In [1]: import numpy as np

In [2]: np.set_printoptions(precision=1, suppress=True, linewidth=160)

In [3]: M = np.loadtxt("w.csv", delimiter=",")

In [4]: M
Out[4]: 
array([[-0.2, -0.1, -0.2, -0.2, -0.1,  0. , -0.5,  0.2, -0.5, -0.1, -0.4],
       [-2.4, -0.8, -2. , -1. , -0.8,  0.1, -2.2,  0.1, -2.2, -0.7, -2.3],
       [ 0.9,  0.1,  0.7,  0.2,  0.2, -0.1,  0.8, -0.1,  0.7,  0.3,  0.8],
       [ 2.1,  0.7,  2.2,  0.5,  0.6,  0. ,  2. , -0.1,  2. ,  0.5,  2. ],
       [-6.2, -2.1, -6.2, -2. , -2. ,  0.2, -6. ,  0.1, -6.1, -1.9, -6.1],
       [ 5.4,  1.6,  5.2,  1.7,  1.7,  0.1,  5. ,  0. ,  5.1,  1.7,  5.2],
       [ 4.6,  1.5,  4.5,  1.5,  1.7,  0. ,  4.5,  0.1,  4.7,  1.5,  4.5],
       [-4.7, -1.4, -4.7, -1.6, -1.4,  0. , -4.8,  0.1, -4.6, -1.6, -4.7],
       [ 0.7,  0.2,  0.9,  0.2,  0.2,  0.1,  0.9, -0.2,  0.9,  0.3,  0.6],
       [ 7.6,  2.4,  7.6,  2.5,  2.5,  0. ,  7.4, -0.1,  7.4,  2.6,  7.5],
       [-1.8, -0.5, -1.9, -0.5, -0.5, -0.1, -1.7,  0.1, -1.8, -0.7, -1.9],
       [ 0.4,  0.2,  0.1,  0.1,  0.2, -0.1,  0.4, -0.1,  0.2,  0. ,  0.3],
       [ 0.1,  0.1,  0.1,  0.2, -0.2,  0. ,  0.1,  0. ,  0.1,  0. ,  0. ],
       [ 0.6,  0.2,  0.8,  0.3,  0.1,  0.1,  0.6,  0. ,  0.7,  0.2,  0.7]])

In [5]: x = np.array([0, 2, 0, 0, 2, 2, 0, 0, 0, 3, 1])

In [6]: rhs = M @ x

In [7]: rhs
Out[7]: array([ -1.1,  -7.4,   2.1,   6.1, -19.6,  17.1,  15.4, -15.1,   2.5,  25.1,  -6.2,   0.9,  -0.2,   2.1])

In [8]: np.round(np.linalg.solve(M.T @ M, M.T @ rhs), 1) + 0
Out[8]: array([0., 2., 0., 0., 2., 2., 0., 0., 0., 3., 1.])

In [9]: rng = np.random.default_rng(99)

In [10]: rhs = rhs + 0.1 * rng.normal(size=14)

In [11]: rhs
Out[11]: array([ -1.1,  -7.4,   2.1,   6.2, -19.8,  17.3,  15.4, -15.2,   2.4,  25.2,  -6.1,   1. ,  -0.1,   2.1])

In [12]: c, *_ = np.linalg.lstsq(M, rhs)

In [13]: c.round()
Out[13]: array([ 0.,  2., -0.,  0.,  2.,  2.,  0.,  0., -0.,  3.,  1.])
